$ python -q
>>> import numpy as np
>>> import numpy.linalg as la
>>> np.set_printoptions(precision=4, suppress=True, linewidth=100)
>>> def rnd(a):
...     return np.round(a, 4) + 0
... 
>>> W0 = np.load("out1.npy")
>>> W0
array([[0, 0, 0, 0, 1, 0, 0, 0],
       [0, 0, 0, 0, 0, 0, 1, 0],
       [0, 0, 0, 1, 0, 1, 0, 0],
       [0, 0, 1, 0, 0, 1, 0, 1],
       [1, 0, 0, 0, 0, 0, 0, 0],
       [0, 0, 1, 1, 0, 0, 0, 1],
       [0, 1, 0, 0, 0, 0, 0, 0],
       [0, 0, 0, 1, 0, 1, 0, 0]])
>>> vec = np.array([-4, 1, -5, -3, 5, 4, 0, 4])
>>> (W0 @ vec).argmax()
np.int64(0)
>>> (W0 * vec).sum(axis=1)
array([ 5,  0,  1,  3, -4, -4,  1,  1])
>>> la.norm(W0 @ vec) <= la.norm(W0, 2) * la.norm(vec) + 1e-9
np.True_
>>> W0 * vec
array([[ 0,  0,  0,  0,  5,  0,  0,  0],
       [ 0,  0,  0,  0,  0,  0,  0,  0],
       [ 0,  0,  0, -3,  0,  4,  0,  0],
       [ 0,  0, -5,  0,  0,  4,  0,  4],
       [-4,  0,  0,  0,  0,  0,  0,  0],
       [ 0,  0, -5, -3,  0,  0,  0,  4],
       [ 0,  1,  0,  0,  0,  0,  0,  0],
       [ 0,  0,  0, -3,  0,  4,  0,  0]])
>>> m1 = np.load("x.npy")
>>> m1
array([[2., 1., 0., 0.],
       [0., 2., 1., 0.],
       [0., 0., 2., 1.],
       [0., 0., 0., 2.]])
>>> # triangular: eigenvalues sit on the diagonal
>>> np.allclose(m1 @ m1.T, m1.T @ m1)
False
>>> np.allclose(m1, m1.T)
False
>>> rnd(la.det(m1))
np.float64(16.0)
>>> A = np.array([[-4, -2, -6, 4, 2],
...     [4, 2, 6, -4, -2],
...     [-4, -2, -6, 4, 2],
...     [-2, -1, -3, 2, 1],
...     [-2, -1, -3, 2, 1],
...     [4, 2, 6, -4, -2],
...     [-4, -2, -6, 4, 2],
...     [-2, -1, -3, 2, 1],
...     [0, 0, 0, 0, 0]])
>>> A
array([[-4, -2, -6,  4,  2],
       [ 4,  2,  6, -4, -2],
       [-4, -2, -6,  4,  2],
       [-2, -1, -3,  2,  1],
       [-2, -1, -3,  2,  1],
       [ 4,  2,  6, -4, -2],
       [-4, -2, -6,  4,  2],
       [-2, -1, -3,  2,  1],
       [ 0,  0,  0,  0,  0]])
>>> rnd(la.norm(A, 2) / la.norm(A))
np.float64(1.0)
>>> la.matrix_rank(A, rtol=0.1)
np.int64(1)
>>> la.cond(A) > 100
np.True_
>>> def softmax(z):
...     e = np.exp(z - z.max(axis=-1, keepdims=True))
...     return e / e.sum(axis=-1, keepdims=True)
... 
>>> rnd(softmax(A).sum(axis=1))
array([1., 1., 1., 1., 1., 1., 1., 1., 1.])
>>> rnd(softmax(10 * A[2]))
array([0., 0., 0., 1., 0.])
>>> rnd(softmax(A[2]))
array([0.0003, 0.0022, 0.    , 0.8786, 0.1189])
>>> rnd(softmax(A[2] + -3))
array([0.0003, 0.0022, 0.    , 0.8786, 0.1189])
>>> S = A @ A.T / np.sqrt(5)
>>> softmax(S).round(6).argmax(axis=1)
array([0, 1, 0, 0, 0, 1, 0, 0, 0])
>>> B = A[0, 0] * A[1:] - np.outer(A[1:, 0], A[0])
>>> B
array([[0, 0, 0, 0, 0],
       [0, 0, 0, 0, 0],
       [0, 0, 0, 0, 0],
       [0, 0, 0, 0, 0],
       [0, 0, 0, 0, 0],
       [0, 0, 0, 0, 0],
       [0, 0, 0, 0, 0],
       [0, 0, 0, 0, 0]])
>>> A[:, 0] / A[0, 0]
array([ 1. , -1. ,  1. ,  0.5,  0.5, -1. ,  1. ,  0.5, -0. ])
>>> la.matrix_rank(B), la.matrix_rank(A)
(np.int64(0), np.int64(1))
>>> np.flatnonzero(~B.round(6).any(axis=1))
array([0, 1, 2, 3, 4, 5, 6, 7])
>>> np.abs(np.diag(la.qr(A)[1])) > 1e-9
array([ True, False, False, False, False])
>>> np.allclose(A[:-1].T @ la.lstsq(A[:-1].T, A[-1])[0], A[-1])
True
>>> left, sv, vt = la.svd(A)
>>> np.argmax(sv[:-1] / (sv[1:] + 1e-6)) + 1
np.int64(1)
>>> rnd(sv)
array([20.9045,  0.    ,  0.    ,  0.    ,  0.    ])
>>> B = left[:, :1] @ np.diag(sv[:1]) @ vt[:1]
>>> la.matrix_rank(B)
np.int64(1)
>>> data = np.load("case3.npy")
>>> data
array([[-3,  2, -1,  1, -1, -1,  1, -1,  0,  0],
       [-1,  3,  2,  0, -2,  1,  0, -2, -1, -1],
       [-1,  3, -1,  1,  0, -3,  0,  0,  2,  3],
       [ 0,  0,  1,  3,  0,  2, -3, -1, -1, -2],
       [ 2,  3, -3, -3, -2,  1, -3,  2,  0,  2],
       [ 2,  2,  3,  2, -1, -1,  2, -1,  0,  0],
       [-1,  3, -1,  1,  0, -3,  0,  0,  2,  3],
       [ 3, -2, -2,  3, -2, -1, -2,  2,  2,  2],
       [-3,  1,  0,  3, -2,  1,  3,  1,  0, -2],
       [-1,  0, -2, -2,  1, -2,  2,  3, -2, -3]])
>>> np.allclose(data[:-1].T @ la.lstsq(data[:-1].T, data[-1])[0], data[-1])
False
>>> np.unique(data.round(6), axis=0).shape
(9, 10)
>>> [round(float(x), 4) for x in la.svd(data, compute_uv=False)[:3]]
[9.8095, 8.9469, 7.8462]
>>> la.cond(data) > 100
np.True_
>>> np.argsort(-la.norm(data, axis=0).round(6), kind="stable")[:3]
array([1, 3, 9])
>>> la.matrix_rank(data, rtol=0.1)
np.int64(8)
>>> rnd(la.norm(data, 2) / la.norm(data))
np.float64(0.5266)
>>> left, sv, vt = la.svd(data)
>>> rnd(sv)
array([9.8095, 8.9469, 7.8462, 6.6056, 5.6893, 4.495 , 3.1943, 1.5411, 0.6141, 0.    ])
>>> B = left[:, :9] @ np.diag(sv[:9]) @ vt[:9]
>>> la.matrix_rank(B)
np.int64(9)
>>> rnd(la.norm(data - B, 2)), rnd(sv[9])
(np.float64(0.0), np.float64(0.0))
>>> rk = la.matrix_rank(data)
>>> rk
np.int64(9)
>>> ns = la.svd(data)[2][rk:].T
>>> [int(la.matrix_rank(np.delete(data, i, axis=0))) for i in range(10)]
[8, 8, 9, 8, 8, 8, 9, 8, 8, 8]
>>> [int(la.matrix_rank(data[:i])) for i in range(1, len(data) + 1)]
[1, 2, 3, 4, 5, 6, 6, 7, 8, 9]
>>> rnd(ns[:, 0] / ns[np.abs(ns[:, 0]).round(6).argmax(), 0])
array([ 0.301 ,  0.1907, -0.3524, -0.1631,  0.0975,  0.042 ,  0.0676, -0.4043,  1.    , -0.7781])
>>> rnd(data @ ns)
array([[0.],
       [0.],
       [0.],
       [0.],
       [0.],
       [0.],
       [0.],
       [0.],
       [0.],
       [0.]])
>>> [int(la.matrix_rank(data[:, :j + 1])) for j in range(10)]
[1, 2, 3, 4, 5, 6, 7, 8, 9, 9]
>>> E = np.load("arr.npy")
>>> E
array([[ 2,  5,  0,  0,  1,  2,  2,  2],
       [ 2,  0,  1,  1,  0,  2,  0,  0],
       [ 2, 10,  1,  0,  2,  2,  0,  2],
       [ 2,  0,  2,  2,  0,  2,  2,  1],
       [ 0,  0,  2,  0,  0,  1,  2,  2],
       [ 1,  0,  0,  2,  0,  2,  0,  0],
       [ 1,  0,  1,  0,  0,  1,  0,  2],
       [ 1,  0,  2,  2,  0,  2,  0,  0],
       [ 2,  0,  1,  2,  0,  0,  1,  1]])
>>> B = E / np.sqrt((E ** 2).mean(axis=1, keepdims=True))
>>> la.matrix_rank(E - E.mean(axis=1, keepdims=True))
np.int64(7)
>>> X = np.array([[-1.4, 0.9, -0.9, -0.6, 0.3, 0.7, 2.4, 0.1, 1.2],
...     [-0.4, 0.9, -0.2, -0.8, -0.2, -0.9, -0.9, 0.0, 0.8],
...     [-0.8, 1.5, -0.4, -2.5, 0.6, -0.4, 0.1, 0.1, 1.0],
...     [-0.3, 0.1, 0.7, 0.6, 0.3, -0.9, -0.5, -1.0, -1.6],
...     [-1.7, -1.0, 0.5, -0.3, 0.3, -0.4, 0.1, -0.5, 0.8],
...     [0.3, -1.3, -1.0, 0.9, -0.3, -1.0, 0.8, -0.8, 0.8],
...     [1.2, -1.5, -1.5, 2.3, -2.3, -0.6, 0.3, 0.5, 0.9],
...     [-2.2, -1.7, -1.2, 0.3, -0.2, -1.2, -0.5, -0.9, -0.1],
...     [1.3, 0.9, -0.8, 0.1, 0.0, 1.5, -0.3, 0.7, -1.0],
...     [2.0, 0.3, 0.7, -0.6, 0.3, -2.3, 1.9, -0.6, -0.1]])
>>> rng = np.random.default_rng(70071)
>>> X[9] = X[7] + 0.02 * rng.normal(size=9)
>>> rnd(X)
array([[-1.4   ,  0.9   , -0.9   , -0.6   ,  0.3   ,  0.7   ,  2.4   ,  0.1   ,  1.2   ],
       [-0.4   ,  0.9   , -0.2   , -0.8   , -0.2   , -0.9   , -0.9   ,  0.    ,  0.8   ],
       [-0.8   ,  1.5   , -0.4   , -2.5   ,  0.6   , -0.4   ,  0.1   ,  0.1   ,  1.    ],
       [-0.3   ,  0.1   ,  0.7   ,  0.6   ,  0.3   , -0.9   , -0.5   , -1.    , -1.6   ],
       [-1.7   , -1.    ,  0.5   , -0.3   ,  0.3   , -0.4   ,  0.1   , -0.5   ,  0.8   ],
       [ 0.3   , -1.3   , -1.    ,  0.9   , -0.3   , -1.    ,  0.8   , -0.8   ,  0.8   ],
       [ 1.2   , -1.5   , -1.5   ,  2.3   , -2.3   , -0.6   ,  0.3   ,  0.5   ,  0.9   ],
       [-2.2   , -1.7   , -1.2   ,  0.3   , -0.2   , -1.2   , -0.5   , -0.9   , -0.1   ],
       [ 1.3   ,  0.9   , -0.8   ,  0.1   ,  0.    ,  1.5   , -0.3   ,  0.7   , -1.    ],
       [-2.2068, -1.6913, -1.2026,  0.2832, -0.1958, -1.2066, -0.5427, -0.8908, -0.1148]])
>>> z = rng.permutation(9)
>>> B = X[:, z] * rng.choice([-1, 1], 9)
>>> rnd(B)
array([[-0.9   ,  0.7   ,  1.4   , -2.4   , -0.6   ,  1.2   ,  0.1   , -0.9   , -0.3   ],
       [-0.2   , -0.9   ,  0.4   ,  0.9   , -0.8   ,  0.8   ,  0.    , -0.9   ,  0.2   ],
       [-0.4   , -0.4   ,  0.8   , -0.1   , -2.5   ,  1.    ,  0.1   , -1.5   , -0.6   ],
       [ 0.7   , -0.9   ,  0.3   ,  0.5   ,  0.6   , -1.6   , -1.    , -0.1   , -0.3   ],
       [ 0.5   , -0.4   ,  1.7   , -0.1   , -0.3   ,  0.8   , -0.5   ,  1.    , -0.3   ],
       [-1.    , -1.    , -0.3   , -0.8   ,  0.9   ,  0.8   , -0.8   ,  1.3   ,  0.3   ],
       [-1.5   , -0.6   , -1.2   , -0.3   ,  2.3   ,  0.9   ,  0.5   ,  1.5   ,  2.3   ],
       [-1.2   , -1.2   ,  2.2   ,  0.5   ,  0.3   , -0.1   , -0.9   ,  1.7   ,  0.2   ],
       [-0.8   ,  1.5   , -1.3   ,  0.3   ,  0.1   , -1.    ,  0.7   , -0.9   ,  0.    ],
       [-1.2026, -1.2066,  2.2068,  0.5427,  0.2832, -0.1148, -0.8908,  1.6913,  0.1958]])
>>> left, _, vt = la.svd(X.T @ B)
>>> z
array([2, 5, 0, 6, 3, 8, 7, 1, 4])
>>> rnd(left @ vt)
array([[ 0.,  0., -1.,  0.,  0.,  0.,  0.,  0.,  0.],
       [ 0.,  0.,  0.,  0.,  0.,  0.,  0., -1.,  0.],
       [ 1.,  0.,  0.,  0.,  0.,  0.,  0.,  0.,  0.],
       [ 0.,  0.,  0.,  0.,  1.,  0.,  0.,  0.,  0.],
       [ 0.,  0.,  0.,  0.,  0.,  0.,  0.,  0., -1.],
       [ 0.,  1.,  0.,  0.,  0.,  0.,  0.,  0.,  0.],
       [ 0.,  0.,  0., -1.,  0.,  0.,  0.,  0.,  0.],
       [ 0.,  0.,  0.,  0.,  0.,  0.,  1.,  0.,  0.],
       [ 0.,  0.,  0.,  0.,  0.,  1.,  0.,  0.,  0.]])
>>> rnd(la.lstsq(X, B)[0])
array([[ 0.,  0., -1.,  0.,  0.,  0.,  0.,  0.,  0.],
       [ 0.,  0.,  0.,  0.,  0.,  0.,  0., -1.,  0.],
       [ 1.,  0.,  0.,  0.,  0.,  0.,  0.,  0.,  0.],
       [ 0.,  0.,  0.,  0.,  1.,  0.,  0.,  0.,  0.],
       [ 0.,  0.,  0.,  0.,  0.,  0.,  0.,  0., -1.],
       [ 0.,  1.,  0.,  0.,  0.,  0.,  0.,  0.,  0.],
       [ 0.,  0.,  0., -1.,  0.,  0.,  0.,  0.,  0.],
       [ 0.,  0.,  0.,  0.,  0.,  0.,  1.,  0.,  0.],
       [ 0.,  0.,  0.,  0.,  0.,  1.,  0.,  0.,  0.]])
>>> f = np.array([1, 1])
>>> rnd(np.polyval(f, X[2]))
array([ 0.2,  2.5,  0.6, -1.5,  1.6,  0.6,  1.1,  1.1,  2. ])
>>> hat = X @ la.solve(X.T @ X, X.T)
>>> rnd(hat @ X[:, 3])
array([-0.6   , -0.8   , -2.5   ,  0.6   , -0.3   ,  0.9   ,  2.3   ,  0.3   ,  0.1   ,  0.2832])
>>> rnd(np.trace(hat))
np.float64(9.0)
>>> arr = np.load("a.npy")
>>> rnd(arr)
array([[-0.2533,  0.0194,  0.1836,  0.5635,  0.0792, -0.7602],
       [-0.8866,  0.0007,  0.0431, -0.4196,  0.1891,  0.0145],
       [-0.2955, -0.3803, -0.2474,  0.2451, -0.7939,  0.128 ],
       [ 0.0422,  0.4669,  0.6386, -0.2688, -0.538 , -0.1033],
       [-0.1267, -0.2589,  0.6333,  0.4387,  0.1954,  0.5341],
       [-0.2111,  0.7549, -0.3072,  0.4261, -0.0024,  0.331 ]])
>>> # orthonormal columns
>>> vec = np.array([0, 2, 2, 3, 3, 0])
>>> rhs = arr @ vec
>>> b, lr = np.zeros(6), 1 / la.norm(arr, 2) ** 2
>>> for i in range(30):
...     b -= lr * arr.T @ (arr @ b - rhs)
...     if i % 5 == 0: print(i, round(la.norm(arr @ b - rhs), 4))
... 
0 0.0
5 0.0
10 0.0
15 0.0
20 0.0
25 0.0
>>> rnd(la.cond(arr))
np.float64(1.0)
>>> rnd(b)
array([0., 2., 2., 3., 3., 0.])
>>> rnd(np.trace(arr))
np.float64(-0.2424)
>>> rnd(la.det(arr))
np.float64(-1.0)
>>> np.allclose(arr, arr.T)
False
>>> np.allclose(arr @ arr.T, arr.T @ arr)
True
>>> feats = np.load("w.npy")
>>> feats
array([[0, 0, 1, 0, 0],
       [0, 0, 0, 0, 1],
       [1, 0, 0, 0, 0],
       [0, 0, 0, 0, 0],
       [0, 1, 0, 0, 0]])
>>> # looks like rank 4
>>> t3 = np.stack([feats, -3 * feats, feats[::-1]])
>>> la.matrix_rank(t3)
array([4, 4, 4])
>>> la.matrix_rank(t3.reshape(3, -1))
np.int64(2)
>>> rnd(la.det(t3))
array([0., 0., 0.])
>>> t3.sum(axis=0)
array([[ 0,  1, -2,  0,  0],
       [ 0,  0,  0,  0, -2],
       [-1,  0,  0,  0,  0],
       [ 0,  0,  0,  0,  1],
       [ 0, -2,  1,  0,  0]])
>>> rnd(la.norm(t3, axis=(1, 2)))
array([2., 6., 2.])
